In [1]: import numpy as np

In [2]: np.set_printoptions(precision=1, suppress=True, linewidth=160, floatmode="fixed")

In [3]: rd = lambda a: np.round(a, 1) + 0

In [4]: K = np.loadtxt("a.csv", delimiter=",")

In [5]: K
Out[5]: 
array([[ 0.0,  0.0,  0.0,  0.0, -1.0,  0.0],
       [ 0.0,  0.0, -1.0, -1.0,  0.0,  0.0],
       [ 0.0, -1.0,  0.0, -1.0,  0.0,  0.0],
       [ 0.0, -1.0, -1.0,  0.0,  0.0,  0.0],
       [-1.0,  0.0,  0.0,  0.0,  0.0,  0.0],
       [ 0.0,  0.0,  0.0,  0.0,  0.0,  0.0]])

In [6]: other = np.array([[3, 0, -3],
   ...:     [2, 1, -2],
   ...:     [1, 1, 0],
   ...:     [-1, -1, 2],
   ...:     [-3, -3, 2],
   ...:     [1, -3, -2]])

In [7]: np.linalg.matrix_rank(np.vstack([K, other.T]))
Out[7]: np.int64(6)

In [8]: np.einsum("ij,ij->i", K, K)
Out[8]: array([1.0, 2.0, 2.0, 2.0, 1.0, 0.0])

In [9]: np.einsum("ik,kj->ji", K, other)
Out[9]: 
array([[ 3.0,  0.0, -1.0, -3.0, -3.0,  0.0],
       [ 3.0,  0.0,  0.0, -2.0,  0.0,  0.0],
       [-2.0, -2.0,  0.0,  2.0,  3.0,  0.0]])

In [10]: rank = np.linalg.matrix_rank(K)

In [11]: rank
Out[11]: np.int64(5)

In [12]: ns = np.linalg.svd(K)[2][rank:].T

In [13]: ns @ ns.T
Out[13]: 
array([[0.0, 0.0, 0.0, 0.0, 0.0, 0.0],
       [0.0, 0.0, 0.0, 0.0, 0.0, 0.0],
       [0.0, 0.0, 0.0, 0.0, 0.0, 0.0],
       [0.0, 0.0, 0.0, 0.0, 0.0, 0.0],
       [0.0, 0.0, 0.0, 0.0, 0.0, 0.0],
       [0.0, 0.0, 0.0, 0.0, 0.0, 1.0]])

In [14]: [int(np.linalg.matrix_rank(K[:, :j + 1])) for j in range(6)]
Out[14]: [1, 2, 3, 4, 5, 5]

In [15]: [int(np.linalg.matrix_rank(K[:i])) for i in range(1, len(K) + 1)]
Out[15]: [1, 2, 3, 4, 5, 5]

In [16]: ns.shape
Out[16]: (6, 1)

In [17]: K @ ns
Out[17]: 
array([[0.0],
       [0.0],
       [0.0],
       [0.0],
       [0.0],
       [0.0]])

In [18]: np.linalg.matrix_rank(K.T @ K), np.linalg.matrix_rank(K @ K.T)
Out[18]: (np.int64(5), np.int64(5))

In [19]: np.allclose(K @ ns, 0)
Out[19]: True

In [20]: [int(np.linalg.matrix_rank(np.delete(K, i, axis=0))) for i in range(6)]
Out[20]: [4, 4, 4, 4, 4, 5]

In [21]: np.argsort(-np.linalg.norm(K, axis=0).round(6), kind="stable")[:3]
Out[21]: array([1, 2, 3])

In [22]: rd(np.linalg.norm(K, 2) / np.linalg.norm(K))
Out[22]: np.float64(0.7)

In [23]: np.linalg.matrix_rank(K, rtol=0.1)
Out[23]: np.int64(5)

In [24]: np.linalg.cond(K) > 100
Out[24]: np.True_

In [25]: [round(float(x), 1) for x in np.linalg.svd(K, compute_uv=False)[:3]]
Out[25]: [2.0, 1.0, 1.0]
